$ python3 -q
>>> import numpy as np
>>> np.set_printoptions(suppress=True, linewidth=140)
>>> J = np.load("arr.npy")
>>> print(J)
[[0.67 0.   0.33]
 [0.   1.   0.  ]
 [0.33 0.   0.67]]
>>> P = np.triu(np.array([[2, 0, 3], [1, 0, 0], [1, 0, 3]]), 1) + np.eye(3)
>>> Y = P @ J @ np.linalg.inv(P)
>>> print(np.round(np.linalg.det(Y), 2))
0.34
>>> print(np.linalg.matrix_rank(Y))
3
>>> Y = np.linalg.inv(J)
>>> print(round(np.linalg.slogdet(J)[0], 2))
1.0
>>> print((np.abs(Y) > 1e-9).astype(int))
[[1 0 1]
 [0 1 0]
 [1 0 1]]
>>> print(np.allclose(Y, J.T))
False
>>> K = np.array([[3.51, 3.24, -25.0],
...     [1.93, 2.02, -12.82],
...     [1.32, 0.91, -25.66],
...     [2.46, 2.96, -2.5],
...     [1.91, 2.21, -1.91],
...     [0.5, 0.21, -5.76],
...     [-0.98, -1.79, -23.55],
...     [1.2, 1.23, -3.91],
...     [1.45, 1.78, -6.88],
...     [1.74, 2.21, -1.78],
...     [3.88, 4.09, -23.08],
...     [4.07, 4.98, -4.27],
...     [4.49, 4.53, -29.0],
...     [2.21, 1.74, -26.31],
...     [1.37, 1.1, -14.89],
...     [1.83, 1.51, -18.1],
...     [4.38, 4.79, -15.32]])
>>> # column 2 is much longer than the rest
>>> Y = K / np.linalg.norm(K, axis=1, keepdims=True)
>>> G = Y @ Y.T
>>> print(np.round(np.linalg.norm(Y, axis=1), 2))
[1. 1. 1. 1. 1. 1. 1. 1. 1. 1. 1. 1. 1. 1. 1. 1. 1.]
>>> print((G - 2 * np.eye(17)).round(6).argmax(axis=1))
[ 1 12  5 11  3 13  2 16 16  3 12  3  1 14 13 14  7]
>>> Y = np.c_[K[:, :1] @ np.array([[2]]), np.array([2, 2, 2, 1, 2, 7, 2, 0, 0, 8, 8, 7, 8, 9, 8, 0, 7])]
>>> print(Y)
[[ 7.02  2.  ]
 [ 3.86  2.  ]
 [ 2.64  2.  ]
 [ 4.92  1.  ]
 [ 3.82  2.  ]
 [ 1.    7.  ]
 [-1.96  2.  ]
 [ 2.4   0.  ]
 [ 2.9   0.  ]
 [ 3.48  8.  ]
 [ 7.76  8.  ]
 [ 8.14  7.  ]
 [ 8.98  8.  ]
 [ 4.42  9.  ]
 [ 2.74  8.  ]
 [ 3.66  0.  ]
 [ 8.76  7.  ]]
>>> print(np.round(np.linalg.lstsq(K, Y[:, 0])[0], 2) + 0)
[2. 0. 0.]
>>> print(np.linalg.matrix_rank(Y))
2
>>> print(np.round(np.linalg.norm(Y - K @ np.linalg.lstsq(K, Y)[0], axis=0), 2) + 0)
[ 0.   12.98]
>>> P = K @ np.linalg.solve(K.T @ K, K.T)
>>> print(round(float(np.trace(P)), 2))
3.0
>>> print(np.round(np.linalg.eigvalsh(P), 2) + 0)
[0. 0. 0. 0. 0. 0. 0. 0. 0. 0. 0. 0. 0. 0. 1. 1. 1.]
>>> q, _ = np.linalg.qr(np.array([[-0.8, 1.1, 1.3], [-1.2, 0.0, 1.1], [-0.1, 1.1, -1.5]]))
>>> arr = 3 * q
>>> print(arr.round(2))
[[-1.66  1.55 -1.96]
 [-2.49 -1.22  1.14]
 [-0.21  2.26  1.96]]
>>> rng = np.random.default_rng(93570)
>>> lab = rng.permutation(3)
>>> print(lab)
[0 2 1]
>>> Y = arr[lab][:, lab]
>>> print(np.allclose(Y, arr))
False
>>> print(Y.round(2))
[[-1.66 -1.96  1.55]
 [-0.21  1.96  2.26]
 [-2.49  1.14 -1.22]]
>>> print(np.round(np.sort(np.abs(np.linalg.eigvals(Y))), 2))
[3. 3. 3.]
>>> print(np.round(np.kron(np.eye(2, dtype=int), arr), 2))
[[-1.66  1.55 -1.96 -0.    0.   -0.  ]
 [-2.49 -1.22  1.14 -0.   -0.    0.  ]
 [-0.21  2.26  1.96 -0.    0.    0.  ]
 [-0.    0.   -0.   -1.66  1.55 -1.96]
 [-0.   -0.    0.   -2.49 -1.22  1.14]
 [-0.    0.    0.   -0.21  2.26  1.96]]
>>> print(round(np.einsum("ii->", arr), 2))
-0.92
>>> print(round(np.einsum("ij,ji->", arr, arr), 2))
6.37
>>> x0 = np.array([0, 1, 0])
>>> target = arr @ x0
>>> print(target.round(2))
[ 1.55 -1.22  2.26]
>>> print(np.round(np.linalg.solve(arr, target + arr[:, 1]), 2) + 0)
[0. 2. 0.]
>>> print(np.round(np.linalg.solve(arr.T, arr[1]), 2) + 0)
[0. 1. 0.]
>>> G = arr.T @ arr
>>> print(G.round(2) + 0)
[[9. 0. 0.]
 [0. 9. 0.]
 [0. 0. 9.]]
>>> print(np.round(np.linalg.svd(arr, compute_uv=False) ** 2, 2))
[9. 9. 9.]
>>> print(round(float(np.trace(arr)), 2))
-0.92
>>> print(np.round(np.sort(np.abs(np.linalg.eigvals(arr))), 2))
[3. 3. 3.]
>>> print(np.allclose(arr, arr.T))
False
>>> print(np.round((arr + arr.T) / 2, 2))
[[-1.66 -0.47 -1.08]
 [-0.47 -1.22  1.7 ]
 [-1.08  1.7   1.96]]
>>> print(np.round(np.linalg.det(arr), 2))
27.0
>>> print(np.round(arr @ arr, 2))
[[-0.69 -8.9   1.18]
 [ 6.94  0.22  5.73]
 [-5.69  1.35  6.84]]
>>> feats = np.load("sample9.npy")
>>> print(feats)
[[-2 -2 -2]
 [-2 -4 -4]
 [-2 -4 -6]]
>>> # symmetric, so the eigenvalues are real
>>> blk = np.stack([feats, -2 * feats, feats[::-1]])
>>> print(np.round(np.linalg.norm(blk, axis=(1, 2)), 2))
[10.2 20.4 10.2]
>>> print(blk.shape)
(3, 3, 3)
>>> print(np.einsum("bij,cij->bc", blk, blk))
[[ 104 -208   84]
 [-208  416 -168]
 [  84 -168  104]]
>>> data = np.loadtxt("w.csv", delimiter=",")
>>> print(data)
[[1.   0.7  0.49 0.34]
 [0.7  1.   0.7  0.49]
 [0.49 0.7  1.   0.7 ]
 [0.34 0.49 0.7  1.  ]]
>>> # symmetric, so the eigenvalues are real
>>> print(np.round(np.linalg.eigvals(data), 2))
[2.72 0.76 0.32 0.2 ]
>>> print(round(float(np.linalg.det(data[::-1])), 2))
0.13
>>> print(np.round(np.poly(data), 2))
[ 1.   -4.    3.93 -1.3   0.13]
